$ python3 -q
>>> import numpy as np
>>> np.set_printoptions(precision=2, suppress=True, linewidth=100, legacy="1.25")
>>> tidy = lambda a: np.round(a, 2) + 0
>>> rng = np.random.default_rng(962310)
>>> th = np.sort(rng.uniform(-2, 2, 22))
>>> W0 = np.c_[th, th ** 2, th ** 3] @ np.array([[3, 1, -4], [1, -3, -1], [-4, -5, -2]])
>>> tidy(W0)
array([[ 21.49,  17.94,  15.79],
       [ 15.44,  12.37,  12.71],
       [ 15.27,  12.21,  12.62],
       [ 14.87,  11.85,  12.41],
       [  8.02,   5.83,   8.73],
       [  5.58,   3.79,   7.32],
       [  2.03,   1.02,   5.02],
       [  1.24,   0.46,   4.42],
       [  1.  ,   0.3 ,   4.23],
       [ -0.73,  -0.63,   2.06],
       [  0.43,   0.07,  -0.59],
       [  0.47,   0.06,  -0.65],
       [  0.69,   0.01,  -0.99],
       [  0.82,  -0.06,  -1.22],
       [  1.14,  -0.49,  -2.02],
       [  1.26,  -0.91,  -2.54],
       [  1.29,  -1.28,  -2.93],
       [  1.23,  -2.4 ,  -3.91],
       [  1.22,  -2.5 ,  -3.99],
       [  1.17,  -2.81,  -4.23],
       [-15.22, -38.05, -22.55],
       [-17.24, -41.65, -24.21]])
>>> Y = W0 + rng.integers(-2, 3, (22, 1)) @ rng.integers(-2, 3, (1, 3))
>>> tidy(Y)
array([[ 21.49,  17.94,  15.79],
       [ 17.44,  14.37,  16.71],
       [ 14.27,  11.21,  10.62],
       [ 16.87,  13.85,  16.41],
       [  7.02,   4.83,   6.73],
       [  3.58,   1.79,   3.32],
       [  2.03,   1.02,   5.02],
       [  2.24,   1.46,   6.42],
       [ -1.  ,  -1.7 ,   0.23],
       [ -0.73,  -0.63,   2.06],
       [ -1.57,  -1.93,  -4.59],
       [  0.47,   0.06,  -0.65],
       [  1.69,   1.01,   1.01],
       [  0.82,  -0.06,  -1.22],
       [  0.14,  -1.49,  -4.02],
       [ -0.74,  -2.91,  -6.54],
       [  1.29,  -1.28,  -2.93],
       [ -0.77,  -4.4 ,  -7.91],
       [ -0.78,  -4.5 ,  -7.99],
       [  0.17,  -3.81,  -6.23],
       [-15.22, -38.05, -22.55],
       [-17.24, -41.65, -24.21]])
>>> np.linalg.matrix_rank(Y - W0, tol=1e-8)
1
>>> tidy(Y - W0)
array([[ 0.,  0.,  0.],
       [ 2.,  2.,  4.],
       [-1., -1., -2.],
       [ 2.,  2.,  4.],
       [-1., -1., -2.],
       [-2., -2., -4.],
       [ 0.,  0.,  0.],
       [ 1.,  1.,  2.],
       [-2., -2., -4.],
       [ 0.,  0.,  0.],
       [-2., -2., -4.],
       [ 0.,  0.,  0.],
       [ 1.,  1.,  2.],
       [ 0.,  0.,  0.],
       [-1., -1., -2.],
       [-2., -2., -4.],
       [ 0.,  0.,  0.],
       [-2., -2., -4.],
       [-2., -2., -4.],
       [-1., -1., -2.],
       [ 0.,  0.,  0.],
       [ 0.,  0.,  0.]])
>>> tidy(np.linalg.svd(Y - W0, compute_uv=False))
array([15.1,  0. ,  0. ])
>>> dist = np.linalg.norm(W0[:, None] - W0[None], axis=-1)
>>> tidy(dist[:5, :5])
array([[ 0.  ,  8.78,  9.04,  9.61, 19.44],
       [ 8.78,  0.  ,  0.26,  0.83, 10.66],
       [ 9.04,  0.26,  0.  ,  0.58, 10.41],
       [ 9.61,  0.83,  0.58,  0.  ,  9.83],
       [19.44, 10.66, 10.41,  9.83,  0.  ]])
>>> (dist + 1e9 * np.eye(22)).round(6).argmin(axis=1)
array([ 1,  2,  1,  2,  5,  4,  7,  8,  7,  8, 11, 10, 13, 12, 15, 16, 15, 18, 17, 18, 21, 20])
>>> print(dist.mean(axis=1).argmax())
21
>>> dist.shape
(22, 22)
>>> np.linalg.matrix_rank(dist ** 2)
5
>>> M = np.loadtxt("m.csv", delimiter=",")
>>> tidy(M)
array([[0.33, 0.33, 0.33],
       [0.33, 0.33, 0.33],
       [0.33, 0.33, 0.33]])
>>> np.linalg.matrix_rank(M)
1
>>> print(tidy(M.mean(axis=0)))
[0.33 0.33 0.33]
>>> M - M[0]
array([[0., 0., 0.],
       [0., 0., 0.],
       [0., 0., 0.]])
>>> tidy(np.abs(M).max())
0.33
>>> np.count_nonzero(M)
9
>>> tidy(np.linalg.norm(M))
1.0
>>> A = np.load("x.npy")
>>> A
array([[ 0.68,  0.54,  0.41],
       [ 0.63,  0.7 ,  0.72],
       [ 0.48,  0.68,  0.68],
       [-1.08, -1.08, -1.04],
       [-1.02, -0.96, -0.96],
       [ 0.74,  0.89,  0.85],
       [ 0.32,  0.26,  0.41],
       [ 0.91,  0.85,  0.9 ],
       [ 0.32,  0.25,  0.17],
       [-0.06,  0.1 , -0.06],
       [ 0.6 ,  0.59,  0.62],
       [ 0.22,  0.39,  0.17],
       [-0.31, -0.3 , -0.32],
       [ 0.82,  0.68,  0.86],
       [-0.3 , -0.26, -0.24]])
>>> Ac = A - A.mean(axis=0)
>>> U, sig, vt = np.linalg.svd(Ac, full_matrices=False)
>>> tidy(Ac.mean(axis=0))
array([0., 0., 0.])
>>> print(np.searchsorted(np.cumsum(sig ** 2) / (sig ** 2).sum(), 0.9) + 1)
1
>>> np.abs(U[:, 0]).argmax()
3
>>> tidy((sig ** 2).sum() ** 2 / (sig ** 4).sum())
1.02
>>> tidy(vt[0] * np.sign(vt[0, np.abs(vt[0]).argmax()]))
array([0.58, 0.57, 0.58])
>>> tidy(sig)
array([4.04, 0.3 , 0.28])
>>> arr = np.triu(rng.random((4, 4)) < 0.6, 1).astype(int)
>>> arr = arr + arr.T
>>> arr
array([[0, 1, 1, 0],
       [1, 0, 0, 0],
       [1, 0, 0, 0],
       [0, 0, 0, 0]])
>>> x = np.array([0, -2, 0, 2])
>>> np.sign((arr @ x).round(6))
array([-1,  0,  0,  0])
>>> arr @ np.eye(4)[1]
array([1., 0., 0., 0.])
>>> np.linalg.norm(arr @ x) <= np.linalg.norm(arr, 2) * np.linalg.norm(x) + 1e-9
True
>>> (arr * x).sum(axis=1)
array([-2,  0,  0,  0])
>>> print(np.einsum("ij,j->i", arr, x))
[-2  0  0  0]
>>> arr @ x
array([-2,  0,  0,  0])
>>> Y = np.c_[A[:, :2] @ np.array([[0, -1], [-3, 1]]), np.array([3, 7, 8, 3, 4, 3, 3, 5, 4, 2, 6, 2, 0, 9, 4])]
>>> tidy(Y)
array([[-1.62, -0.14,  3.  ],
       [-2.1 ,  0.07,  7.  ],
       [-2.04,  0.2 ,  8.  ],
       [ 3.24,  0.  ,  3.  ],
       [ 2.88,  0.06,  4.  ],
       [-2.67,  0.15,  3.  ],
       [-0.78, -0.06,  3.  ],
       [-2.55, -0.06,  5.  ],
       [-0.75, -0.07,  4.  ],
       [-0.3 ,  0.16,  2.  ],
       [-1.77, -0.01,  6.  ],
       [-1.17,  0.17,  2.  ],
       [ 0.9 ,  0.01,  0.  ],
       [-2.04, -0.14,  9.  ],
       [ 0.78,  0.04,  4.  ]])
>>> tidy(np.linalg.norm(np.linalg.qr(A)[0].T @ Y, axis=0) ** 2 / ((Y ** 2).sum(axis=0) + 1e-12))
array([1.  , 1.  , 0.34])
>>> np.linalg.matrix_rank(np.c_[A, Y])
4
>>> tidy(np.linalg.lstsq(A, Y[:, 0])[0])
array([ 0., -3.,  0.])
>>> np.linalg.matrix_rank(Y)
3
>>> tidy(np.linalg.norm(Y - A @ np.linalg.lstsq(A, Y)[0], axis=0))
array([ 0.  ,  0.  , 15.17])
>>> r = np.linalg.matrix_rank(M)
>>> r
1
>>> N = np.linalg.svd(M)[2][r:].T
>>> tidy(M @ N)
array([[0., 0.],
       [0., 0.],
       [0., 0.]])
>>> print(np.linalg.matrix_rank(M.T @ M), np.linalg.matrix_rank(M @ M.T))
1 1
>>> print(N.shape)
(3, 2)
>>> U, sig, vt = np.linalg.svd(arr)
>>> V = vt[:(sig > 1e-8).sum()]
>>> x = arr[2] + -1 * arr[1] + rng.integers(2) * np.eye(4)[1]
>>> x
array([0., 1., 0., 0.])
>>> tidy(np.linalg.norm(x - V.T @ V @ x))
0.71
>>> np.linalg.matrix_rank(np.vstack([arr, x]))
3
>>> np.allclose(V.T @ V @ x, x)
False
>>> E = np.loadtxt("out2.csv", delimiter=",")
>>> print(E)
[[ -7.   5.   3.  -8.]
 [-18.  15.   0.   9.]
 [-15.   6.  -9.  21.]
 [ -6.   5.   0.   3.]]
>>> r = np.linalg.matrix_rank(E)
>>> r
3
>>> N = np.linalg.svd(E)[2][r:].T
>>> np.linalg.matrix_rank(E.T @ E), np.linalg.matrix_rank(E @ E.T)
(3, 3)
>>> tidy(N @ N.T)
array([[ 0.11,  0.18, -0.25, -0.08],
       [ 0.18,  0.29, -0.4 , -0.12],
       [-0.25, -0.4 ,  0.54,  0.17],
       [-0.08, -0.12,  0.17,  0.05]])
>>> [int(np.linalg.matrix_rank(np.delete(E, i, axis=0))) for i in range(4)]
[2, 3, 2, 3]
>>> X = np.array([[5, 2, 12],
...     [13, 0, 14],
...     [7, 0, 8],
...     [5, 0, 6],
...     [5, 0, 8],
...     [13, 0, 12],
...     [7, 0, 10],
...     [13, 0, 10],
...     [13, 0, 14],
...     [13, 0, 14]])
>>> Ac = X - X.mean(axis=0)
>>> V = np.linalg.svd(Ac)[2][:1]
>>> Y = Ac - Ac @ V.T @ V
>>> np.linalg.norm(Y, axis=1).round(6).argmax()
0
>>> tidy(np.cov(Ac @ V.T, rowvar=False))
20.34
>>> tidy(Y.std(axis=0))
array([0.86, 0.58, 1.33])
>>> X[0] @ X[9]
233
>>> print(np.linalg.norm(X, axis=1).argmax())
1
>>> tidy(np.linalg.norm(X, axis=0))
array([31.91,  2.  , 35.21])
>>> tidy(np.linalg.norm(X, "nuc"))
54.51
>>> x = np.array([-1, -2, 2])
>>> target = X @ x
>>> c, lr = np.zeros(3), 1 / np.linalg.norm(X, 2) ** 2
>>> for i in range(30):
...     c -= lr * X.T @ (X @ c - target)
...     if i % 10 == 0: print(i, round(np.linalg.norm(X @ c - target), 2))
... 
0 9.64
10 8.28
20 7.16
>>> tidy(c)
array([0.08, 0.11, 0.99])
>>> W2 = X[[8, 2]].astype(float)
>>> for _ in range(5):
...     lab = np.linalg.norm(X[:, None] - W2, axis=-1).argmin(axis=1)
...     W2 = np.array([X[lab == j].mean(axis=0) for j in range(2)])
... 
>>> print(lab)
[1 0 1 1 1 0 1 0 0 0]
>>> W2[1] - W2[0]
array([-7.2,  0.4, -4. ])
>>> W2
array([[13. ,  0. , 12.8],
       [ 5.8,  0.4,  8.8]])
>>> np.bincount(lab)
array([5, 5])
>>> data = np.array([[0.98, 0.14, -0.1, -0.1],
...     [0.14, 0.02, 0.7, 0.7],
...     [-0.1, 0.7, 0.5, -0.5],
...     [-0.1, 0.7, -0.5, 0.5]])
>>> x = np.array([-3, -1, -2, -2])
>>> print(tidy(np.sort(np.abs(np.degrees(np.angle(np.linalg.eigvals(data)))))))
[  0.   0.   0. 180.]
>>> tidy(np.linalg.norm(x)), tidy(np.linalg.norm(data @ x))
(4.24, 4.24)
>>> 4 - np.linalg.matrix_rank(data - np.eye(4), tol=1e-8)
3
>>> tidy(np.abs(np.linalg.eigvals(data)))
array([1., 1., 1., 1.])
>>> m1 = np.load("data.npy")
>>> print(m1)
[[-2  3  0  1]
 [-2 -2  2  1]
 [-3 -3 -2 -2]
 [-3 -3 -2 -2]]
>>> x = np.array([0, 0, 2, 2])
>>> np.sign((m1 @ x).round(6))
array([ 1,  1, -1, -1])
>>> print(m1 @ (2 * x))
[  4  12 -16 -16]
>>> print(np.einsum("ij,j->i", m1, x))
[ 2  6 -8 -8]
>>> U, sig, vt = np.linalg.svd(m1)
>>> tidy(sig)
array([7.42, 3.59, 3.33, 0.  ])
>>> Y = U[:, :3] @ np.diag(sig[:3]) @ vt[:3]
>>> np.linalg.matrix_rank(m1, rtol=0.05)
3
>>> tidy(np.linalg.norm(m1 - Y) / np.linalg.norm(m1))
0.0
>>> print(tidy(np.abs(m1 - Y).max()))
0.0
>>> tidy(np.linalg.det(m1[::-1]))
0.0
>>> np.einsum("ii->", m1)
-8
>>> th = np.radians(180)
>>> Rm = np.eye(4)
>>> Rm[2, 2] = Rm[0, 0] = np.cos(th)
>>> Rm[2, 0], Rm[0, 2] = -np.sin(th), np.sin(th)
>>> tidy(Rm)
array([[-1.,  0.,  0.,  0.],
       [ 0.,  1.,  0.,  0.],
       [ 0.,  0., -1.,  0.],
       [ 0.,  0.,  0.,  1.]])
>>> Y = m1 @ Rm.T
>>> np.abs(Y - m1).max(axis=0)
array([6., 0., 4., 0.])
>>> np.allclose(np.linalg.norm(m1, axis=1), np.linalg.norm(Y, axis=1))
True
>>> tidy(np.linalg.svd(m1, compute_uv=False)), tidy(np.linalg.svd(Y, compute_uv=False))
(array([7.42, 3.59, 3.33, 0.  ]), array([7.42, 3.59, 3.33, 0.  ]))
